>>> import numpy as np
>>> from numpy import linalg as LA
>>> np.set_printoptions(precision=2, suppress=True, linewidth=200)
>>> r0 = np.array([1, -3, 1, -2, 1, 0, -3])
>>> r1 = np.array([2, 2, 2, -1])
>>> M = r0[:, None] + r1[None, :]
>>> M
array([[ 3,  3,  3,  0],
       [-1, -1, -1, -4],
       [ 3,  3,  3,  0],
       [ 0,  0,  0, -3],
       [ 3,  3,  3,  0],
       [ 2,  2,  2, -1],
       [-1, -1, -1, -4]])
>>> left, sig, VT = LA.svd(M)
>>> sig.round(2) + 0
array([10.04,  6.34,  0.  ,  0.  ])
>>> np.argmax(sig[:-1] / (sig[1:] + 1e-6)) + 1
np.int64(2)
>>> other = left[:, :2] @ np.diag(sig[:2]) @ VT[:2]
>>> round(float(LA.norm(M - other, 2)), 2), np.round(sig[2], 2)
(0.0, np.float64(0.0))
>>> np.round(LA.norm(M - other) / LA.norm(M), 2)
np.float64(0.0)
>>> LA.matrix_rank(other)
np.int64(2)
>>> other.round(2) + 0
array([[ 3.,  3.,  3.,  0.],
       [-1., -1., -1., -4.],
       [ 3.,  3.,  3.,  0.],
       [ 0.,  0.,  0., -3.],
       [ 3.,  3.,  3.,  0.],
       [ 2.,  2.,  2., -1.],
       [-1., -1., -1., -4.]])
>>> cov = M.T @ M
>>> np.round(LA.svd(M, compute_uv=False) ** 2, 2) + 0
array([100.84,  40.16,   0.  ,   0.  ])
>>> np.allclose(cov, cov.T)
True
>>> (M @ M.T).shape
(7, 7)
>>> LA.matrix_rank(cov)
np.int64(2)
>>> np.diag(cov)
array([33, 33, 33, 42])
>>> cov
array([[33, 33, 33,  6],
       [33, 33, 33,  6],
       [33, 33, 33,  6],
       [ 6,  6,  6, 42]])
>>> LA.cond(M) > 100
np.True_
>>> left, sig, VT = LA.svd(M)
>>> evecs = VT[:(sig > 1e-8).sum()]
>>> rng = np.random.default_rng(852261)
>>> vec = M[4] + 2 * M[6] + rng.integers(2) * np.eye(4)[2]
>>> vec
array([ 1.,  1.,  1., -8.])
>>> np.allclose(evecs.T @ evecs @ vec, vec)
True
>>> M.reshape(2, -1)
array([[ 3,  3,  3,  0, -1, -1, -1, -4,  3,  3,  3,  0,  0,  0],
       [ 0, -3,  3,  3,  3,  0,  2,  2,  2, -1, -1, -1, -1, -4]])
>>> M.reshape(-1, 2)
array([[ 3,  3],
       [ 3,  0],
       [-1, -1],
       [-1, -4],
       [ 3,  3],
       [ 3,  0],
       [ 0,  0],
       [ 0, -3],
       [ 3,  3],
       [ 3,  0],
       [ 2,  2],
       [ 2, -1],
       [-1, -1],
       [-1, -4]])
>>> t3 = M.reshape(7, 2, -1)
>>> t3.shape
(7, 2, 2)
>>> t3[:, 0]
array([[ 3,  3],
       [-1, -1],
       [ 3,  3],
       [ 0,  0],
       [ 3,  3],
       [ 2,  2],
       [-1, -1]])
>>> np.einsum("ihd,ihd->ih", t3, t3)
array([[18,  9],
       [ 2, 17],
       [18,  9],
       [ 0,  9],
       [18,  9],
       [ 8,  5],
       [ 2, 17]])
>>> np.einsum("ihd,jhd->hij", t3, t3).shape
(2, 7, 7)
>>> m1 = np.array([[1.0, 0.7, 0.49, 0.34, 0.24],
...     [0.7, 1.0, 0.7, 0.49, 0.34],
...     [0.49, 0.7, 1.0, 0.7, 0.49],
...     [0.34, 0.49, 0.7, 1.0, 0.7],
...     [0.24, 0.34, 0.49, 0.7, 1.0]])
>>> w, evecs = LA.eigh(m1)
>>> vec = np.array([0, 1, 2, 1, 0])
>>> round(float(vec @ m1 @ vec), 2)
12.58
>>> evecs * np.maximum(w, 0) @ evecs.T
array([[1.  , 0.7 , 0.49, 0.34, 0.24],
       [0.7 , 1.  , 0.7 , 0.49, 0.34],
       [0.49, 0.7 , 1.  , 0.7 , 0.49],
       [0.34, 0.49, 0.7 , 1.  , 0.7 ],
       [0.24, 0.34, 0.49, 0.7 , 1.  ]])
>>> q = m1.astype(float).copy()
>>> for j in range(5):
...     q[:, j] -= q[:, :j] @ (q[:, :j].T @ q[:, j])
...     q[:, j] /= LA.norm(q[:, j])
... 
>>> np.round(q.T @ q, 2) + 0
array([[1., 0., 0., 0., 0.],
       [0., 1., 0., 0., 0.],
       [0., 0., 1., 0., 0.],
       [0., 0., 0., 1., 0.],
       [0., 0., 0., 0., 1.]])
>>> theta = np.radians(30)
>>> R = np.eye(5)
>>> R[3, 3] = R[0, 0] = np.cos(theta)
>>> R[3, 0], R[0, 3] = -np.sin(theta), np.sin(theta)
>>> R
array([[ 0.87,  0.  ,  0.  ,  0.5 ,  0.  ],
       [ 0.  ,  1.  ,  0.  ,  0.  ,  0.  ],
       [ 0.  ,  0.  ,  1.  ,  0.  ,  0.  ],
       [-0.5 ,  0.  ,  0.  ,  0.87,  0.  ],
       [ 0.  ,  0.  ,  0.  ,  0.  ,  1.  ]])
>>> other = m1 @ R.T
>>> np.allclose(LA.norm(m1, axis=1), LA.norm(other, axis=1))
True
